$ python -q
>>> import numpy as np
>>> from numpy import linalg as LA
>>> np.set_printoptions(precision=1, suppress=True, linewidth=140)
>>> J = np.loadtxt("layer4.csv", delimiter=",")
>>> J
array([[ 16.,   0.,  -5.,  -1.,   8.,   2.,  -4.],
       [  0.,  15.,   4.,   9.,  -2.,  -6.,   1.],
       [ -5.,   4.,   9.,   5.,  -5.,  -1.,  -3.],
       [ -1.,   9.,   5.,  14.,   1.,  -4.,  -3.],
       [  8.,  -2.,  -5.,   1.,  22.,  -3.,   3.],
       [  2.,  -6.,  -1.,  -4.,  -3.,  12., -10.],
       [ -4.,   1.,  -3.,  -3.,   3., -10.,  19.]])
>>> # symmetric
>>> evals, V = LA.eigh(J)
>>> vec = np.array([-3, 4, -9, -4, 5, -4, -1])
>>> print(np.round(V * np.maximum(evals, 0) @ V.T, 1) + 0)
[[ 16.   0.  -5.  -1.   8.   2.  -4.]
 [  0.  15.   4.   9.  -2.  -6.   1.]
 [ -5.   4.   9.   5.  -5.  -1.  -3.]
 [ -1.   9.   5.  14.   1.  -4.  -3.]
 [  8.  -2.  -5.   1.  22.  -3.   3.]
 [  2.  -6.  -1.  -4.  -3.  12. -10.]
 [ -4.   1.  -3.  -3.   3. -10.  19.]]
>>> vec @ J @ vec
np.float64(1618.0)
>>> np.round(V * np.abs(evals) @ V.T, 1) + 0
array([[ 16.,   0.,  -5.,  -1.,   8.,   2.,  -4.],
       [  0.,  15.,   4.,   9.,  -2.,  -6.,   1.],
       [ -5.,   4.,   9.,   5.,  -5.,  -1.,  -3.],
       [ -1.,   9.,   5.,  14.,   1.,  -4.,  -3.],
       [  8.,  -2.,  -5.,   1.,  22.,  -3.,   3.],
       [  2.,  -6.,  -1.,  -4.,  -3.,  12., -10.],
       [ -4.,   1.,  -3.,  -3.,   3., -10.,  19.]])
>>> print(np.abs(J).sum(axis=1).max(), round(float(np.abs(evals).max()), 1))
44.0 31.7
>>> rng = np.random.default_rng(23)
>>> A2 = J + rng.integers(-2, 3, (7, 4)) @ rng.integers(-2, 3, (4, 7))
>>> print(A2)
[[ 23.   0.  -2.  -2.  15.   2.  -5.]
 [ -5.  21.   7.  16.  -4.  -4.   6.]
 [  3.   5.   9.   3.   6.   2.  -7.]
 [ -3.  10.   7.  17.  -4.  -6.   2.]
 [ 12.  -1.  -1.   1.  29.  -2.   1.]
 [ -3.  -6.  -2.  -4.  -5.  13. -12.]
 [ -4.   3.  -3.   1.  -3. -12.  27.]]
>>> A2 - J
array([[ 7.,  0.,  3., -1.,  7.,  0., -1.],
       [-5.,  6.,  3.,  7., -2.,  2.,  5.],
       [ 8.,  1.,  0., -2., 11.,  3., -4.],
       [-2.,  1.,  2.,  3., -5., -2.,  5.],
       [ 4.,  1.,  4.,  0.,  7.,  1., -2.],
       [-5.,  0., -1.,  0., -2.,  1., -2.],
       [ 0.,  2.,  0.,  4., -6., -2.,  8.]])
>>> print(np.round(LA.svd(A2 - J, compute_uv=False), 1) + 0)
[23.6 12.3  8.4  4.   0.   0.   0. ]
>>> np.abs(A2 - J).sum(axis=1)
array([19., 30., 29., 20., 19., 11., 22.])
>>> vec = np.array([-3, 1, 3, 3, 1, 1, -1])
>>> rhs = A2 @ vec
>>> beta, lr = np.zeros(7), 1 / LA.norm(A2, 2) ** 2
>>> for i in range(30):
...     beta -= lr * A2.T @ (A2 @ beta - rhs)
...     if i % 5 == 0: print(i, round(LA.norm(A2 @ beta - rhs), 1))
... 
0 74.0
5 27.2
10 18.9
15 13.5
20 9.9
25 7.6
>>> round(LA.cond(A2), 1)
np.float64(12.3)
>>> A = np.loadtxt("out7.csv", delimiter=",")
>>> A
array([[-1.9,  2. ,  0. , -1. ,  3. ,  3. ,  1. ,  2. ],
       [ 1. ,  0.1, -2. ,  0. , -2. ,  0. ,  1. , -3. ],
       [ 2. ,  1. , -0.9,  0. , -3. ,  1. ,  0. , -2. ],
       [ 0. , -2. ,  0. , -1.9,  0. ,  2. , -2. ,  2. ],
       [ 3. ,  3. , -3. ,  0. , -2.9, -2. ,  0. ,  0. ],
       [ 3. , -2. ,  0. , -2. , -1. ,  3.1,  0. , -2. ],
       [-1. ,  1. ,  0. , -3. ,  2. ,  2. ,  3.1,  3. ],
       [-2. ,  2. ,  0. , -1. ,  3. ,  3. ,  1. ,  2.1]])
>>> np.round(np.trace(A), 1)
np.float64(0.8)
>>> assert A == A.T
Traceback (most recent call last):
  File "<python-input-26>", line 1, in <module>
    assert A == A.T
           ^^^^^^^^
ValueError: The truth value of an array with more than one element is ambiguous. Use a.any() or a.all()
>>> A.inv()
Traceback (most recent call last):
  File "<python-input-27>", line 1, in <module>
    A.inv()
    ^^^^^
AttributeError: 'numpy.ndarray' object has no attribute 'inv'
>>> np.sort(np.abs(LA.eigvals(A)))
array([0.1, 1.2, 1.3, 3. , 3. , 3.3, 5. , 6.1])
>>> LA.determinant(A)
Traceback (most recent call last):
  File "<python-input-29>", line 1, in <module>
    LA.determinant(A)
    ^^^^^^^^^^^^^^
AttributeError: module 'numpy.linalg' has no attribute 'determinant'
>>> A2 = A + rng.integers(-2, 3, (8, 7)) @ rng.integers(-2, 3, (7, 8))
>>> A2
array([[  3.1,  -2. ,  -2. ,   4. ,  10. ,   3. ,   8. ,   5. ],
       [  5. ,  -5.9,  -9. ,  -2. ,  -7. ,  -8. ,   3. ,  -6. ],
       [ -3. ,   0. ,  -0.9,   6. ,   2. ,  -1. ,   4. ,   1. ],
       [ -8. ,   3. ,  -7. ,  -8.9,  -5. ,   3. ,  -2. ,   3. ],
       [ -1. ,   3. , -19. ,  -7. ,  -2.9,  -5. ,  10. ,   5. ],
       [  7. , -13. ,  -8. ,  -4. ,  -8. ,  -6.9,   8. ,  -6. ],
       [-11. ,   0. ,  -3. ,  -4. ,   1. ,   2. ,  10.1,   4. ],
       [ -5. ,  -3. ,  -6. ,  -4. ,  -4. ,   1. ,   4. ,  -3.9]])
>>> A2 - A
array([[  5.,  -4.,  -2.,   5.,   7.,   0.,   7.,   3.],
       [  4.,  -6.,  -7.,  -2.,  -5.,  -8.,   2.,  -3.],
       [ -5.,  -1.,   0.,   6.,   5.,  -2.,   4.,   3.],
       [ -8.,   5.,  -7.,  -7.,  -5.,   1.,   0.,   1.],
       [ -4.,   0., -16.,  -7.,   0.,  -3.,  10.,   5.],
       [  4., -11.,  -8.,  -2.,  -7., -10.,   8.,  -4.],
       [-10.,  -1.,  -3.,  -1.,  -1.,   0.,   7.,   1.],
       [ -3.,  -5.,  -6.,  -3.,  -7.,  -2.,   3.,  -6.]])
>>> np.round(LA.svd(A2 - A, compute_uv=False), 1) + 0
array([31.5, 21.3, 18.2, 11.2,  5.3,  3. ,  0.8,  0. ])
>>> U, sig, VT = LA.svd(A2, full_matrices=False)
>>> np.allclose(U * sig @ VT, A2)
True
>>> np.round(VT @ VT.T, 1) + 0
array([[1., 0., 0., 0., 0., 0., 0., 0.],
       [0., 1., 0., 0., 0., 0., 0., 0.],
       [0., 0., 1., 0., 0., 0., 0., 0.],
       [0., 0., 0., 1., 0., 0., 0., 0.],
       [0., 0., 0., 0., 1., 0., 0., 0.],
       [0., 0., 0., 0., 0., 1., 0., 0.],
       [0., 0., 0., 0., 0., 0., 1., 0.],
       [0., 0., 0., 0., 0., 0., 0., 1.]])
>>> np.abs(U[:, 0]).round(6).argmax()
np.int64(4)
>>> np.round(np.abs(VT[0]), 1) + 0
array([0. , 0.2, 0.7, 0.3, 0.3, 0.3, 0.4, 0.1])
>>> np.cumsum(sig ** 2) / np.sum(sig ** 2)
array([0.5, 0.7, 0.9, 1. , 1. , 1. , 1. , 1. ])
>>> round(float(np.sqrt((sig ** 2).sum())), 1), np.round(LA.norm(A2), 1)
(48.4, np.float64(48.4))
>>> LA.cond(A) > 100
np.True_
>>> np.round(LA.norm(A, 2) / LA.norm(A), 1)
np.float64(0.7)
>>> print(LA.matrix_rank(A, rtol=0.1))
7
>>> round(np.log10(LA.cond(A)))
3
